% python3 -q
>>> import numpy as np
>>> np.set_printoptions(precision=3, suppress=True, linewidth=100, legacy="1.25")
>>> A = np.load("x.npy")
>>> A
array([[-0.2  , -0.9  ,  0.2  , -0.1  , -0.6  ,  1.2  , -0.9  , -0.2  ],
       [-2.4  ,  0.1  ,  2.3  , -0.3  , -0.6  ,  0.2  , -2.2  ,  1.   ],
       [ 0.4  ,  0.6  ,  0.   , -1.9  , -0.6  ,  2.   , -0.6  ,  0.2  ],
       [-0.8  , -1.   , -1.7  ,  0.5  ,  0.6  ,  0.   ,  0.7  , -1.   ],
       [-0.88 , -1.184, -1.61 ,  0.609,  0.354, -0.129,  0.722, -0.971],
       [-0.3  ,  0.4  , -0.1  ,  0.4  , -1.4  , -0.8  , -2.1  ,  0.   ],
       [-1.5  , -2.5  ,  2.   , -0.5  , -1.2  ,  0.4  ,  0.2  ,  1.1  ],
       [ 0.4  , -1.9  ,  0.8  , -1.3  , -1.2  , -0.7  , -0.3  ,  0.6  ]])
>>> U, sig, VT = np.linalg.svd(A, full_matrices=False)
>>> np.round(VT @ VT.T, 3) + 0
array([[1., 0., 0., 0., 0., 0., 0., 0.],
       [0., 1., 0., 0., 0., 0., 0., 0.],
       [0., 0., 1., 0., 0., 0., 0., 0.],
       [0., 0., 0., 1., 0., 0., 0., 0.],
       [0., 0., 0., 0., 1., 0., 0., 0.],
       [0., 0., 0., 0., 0., 1., 0., 0.],
       [0., 0., 0., 0., 0., 0., 1., 0.],
       [0., 0., 0., 0., 0., 0., 0., 1.]])
>>> np.round(U.T @ U, 3) + 0
array([[1., 0., 0., 0., 0., 0., 0., 0.],
       [0., 1., 0., 0., 0., 0., 0., 0.],
       [0., 0., 1., 0., 0., 0., 0., 0.],
       [0., 0., 0., 1., 0., 0., 0., 0.],
       [0., 0., 0., 0., 1., 0., 0., 0.],
       [0., 0., 0., 0., 0., 1., 0., 0.],
       [0., 0., 0., 0., 0., 0., 1., 0.],
       [0., 0., 0., 0., 0., 0., 0., 1.]])
>>> np.cumsum(sig ** 2) / np.sum(sig ** 2)
array([0.454, 0.666, 0.807, 0.901, 0.98 , 0.995, 1.   , 1.   ])
>>> np.abs(U[:, 0]).round(6).argmax()
1
>>> rng = np.random.default_rng(283)
>>> other = A + rng.integers(-2, 3, (8, 7)) @ rng.integers(-2, 3, (7, 8))
>>> other
array([[  6.8  ,  -1.9  ,  -2.8  ,   2.9  ,  -2.6  ,   1.2  ,   4.1  ,   3.8  ],
       [ -2.4  ,  -3.9  ,  -6.7  ,   4.7  ,   3.4  ,   3.2  ,  -3.2  ,   7.   ],
       [ -9.6  ,  -7.4  ,  -4.   ,  -1.9  ,   5.4  ,   8.   ,   3.4  ,   4.2  ],
       [ -1.8  ,   0.   ,  -0.7  ,   3.5  ,  -3.4  ,  -2.   ,   1.7  ,  -3.   ],
       [  5.12 , -12.184,   0.39 ,  -4.391,   4.354,  10.871,  -1.278,  -4.971],
       [-10.3  ,   8.4  ,  -0.1  ,  -5.6  ,   2.6  ,  -6.8  ,  -0.1  ,   0.   ],
       [ -1.5  ,  -2.5  ,   0.   ,   7.5  ,  -7.2  ,  -1.6  ,   0.2  ,   1.1  ],
       [  8.4  ,  -5.9  ,   2.8  ,   1.7  ,  -9.2  ,   1.3  ,   5.7  ,  -0.4  ]])
>>> np.linalg.matrix_rank(other - A, tol=1e-8)
7
>>> np.abs(other - A).sum(axis=1)
array([25., 32., 42., 15., 45., 36., 18., 34.])
>>> [round(float(x), 3) for x in np.linalg.svd(other, compute_uv=False)[:3]]
[25.369, 22.276, 15.839]
>>> np.argsort(-np.linalg.norm(other, axis=0).round(6), kind="stable")[:3]
array([0, 1, 5])
>>> np.linalg.matrix_rank(other, rtol=0.1)
6
>>> np.abs(np.linalg.svd(other)[2][-1])
array([0.054, 0.447, 0.31 , 0.193, 0.5  , 0.607, 0.204, 0.067])
>>> round(float(np.linalg.norm(other, 2) / np.linalg.norm(other)), 3)
0.638
>>> mat = np.loadtxt("dump.csv", delimiter=",")
>>> mat
array([[0.243, 0.104, 0.104, 0.243, 0.104, 0.104, 0.104, 0.173, 0.173, 0.104],
       [0.104, 0.045, 0.045, 0.104, 0.045, 0.045, 0.045, 0.074, 0.074, 0.045],
       [0.104, 0.045, 0.045, 0.104, 0.045, 0.045, 0.045, 0.074, 0.074, 0.045],
       [0.243, 0.104, 0.104, 0.243, 0.104, 0.104, 0.104, 0.173, 0.173, 0.104],
       [0.104, 0.045, 0.045, 0.104, 0.045, 0.045, 0.045, 0.074, 0.074, 0.045],
       [0.104, 0.045, 0.045, 0.104, 0.045, 0.045, 0.045, 0.074, 0.074, 0.045],
       [0.104, 0.045, 0.045, 0.104, 0.045, 0.045, 0.045, 0.074, 0.074, 0.045],
       [0.173, 0.074, 0.074, 0.173, 0.074, 0.074, 0.074, 0.124, 0.124, 0.074],
       [0.173, 0.074, 0.074, 0.173, 0.074, 0.074, 0.074, 0.124, 0.124, 0.074],
       [0.104, 0.045, 0.045, 0.104, 0.045, 0.045, 0.045, 0.074, 0.074, 0.045]])
>>> idx = rng.permutation(10)
>>> idx
array([7, 0, 5, 4, 3, 8, 1, 9, 2, 6])
>>> other = mat[idx][:, idx]
>>> np.allclose(other, mat)
False
>>> np.round(np.sort(np.abs(np.linalg.eigvals(other))), 3) + 0
array([0., 0., 0., 0., 0., 0., 0., 0., 0., 1.])
>>> round(np.linalg.det(other), 3), round(float(np.linalg.det(mat[idx])), 3)
(0.0, 0.0)
>>> q, evecs = np.linalg.qr(A[:, :6])[0], np.linalg.qr(A[:, 6:])[0]
>>> sig = np.linalg.svd(q.T @ evecs, compute_uv=False)
>>> np.degrees(np.arccos(sig.clip(0, 1)))
array([ 1.024, 27.031])
>>> np.round(np.linalg.norm(q @ q.T - evecs @ evecs.T, 2), 3)
1.0
>>> sig
array([1.   , 0.891])
>>> other = np.array([[0, -2],
...     [-1, 3],
...     [1, -1],
...     [2, 1],
...     [3, 0],
...     [0, -1],
...     [0, -1],
...     [-2, -2],
...     [-2, 0],
...     [-2, -1]])
>>> np.linalg.matrix_rank(mat @ other)
1
>>> other.T @ mat.T
array([[-0.104, -0.045, -0.045, -0.104, -0.045, -0.045, -0.045, -0.074, -0.074, -0.045],
       [-0.693, -0.297, -0.297, -0.693, -0.297, -0.297, -0.297, -0.495, -0.495, -0.297]])
>>> np.linalg.matrix_rank(np.vstack([mat, other.T]))
3
>>> mat @ other
array([[-0.104, -0.693],
       [-0.045, -0.297],
       [-0.045, -0.297],
       [-0.104, -0.693],
       [-0.045, -0.297],
       [-0.045, -0.297],
       [-0.045, -0.297],
       [-0.074, -0.495],
       [-0.074, -0.495],
       [-0.045, -0.297]])
>>> np.einsum("ik,kj->ji", mat, other)
array([[-0.104, -0.045, -0.045, -0.104, -0.045, -0.045, -0.045, -0.074, -0.074, -0.045],
       [-0.693, -0.297, -0.297, -0.693, -0.297, -0.297, -0.297, -0.495, -0.495, -0.297]])
>>> np.vstack([mat, other.T]).shape
(12, 10)
>>> np.einsum("ik,kj->ij", mat, other)
array([[-0.104, -0.693],
       [-0.045, -0.297],
       [-0.045, -0.297],
       [-0.104, -0.693],
       [-0.045, -0.297],
       [-0.045, -0.297],
       [-0.045, -0.297],
       [-0.074, -0.495],
       [-0.074, -0.495],
       [-0.045, -0.297]])
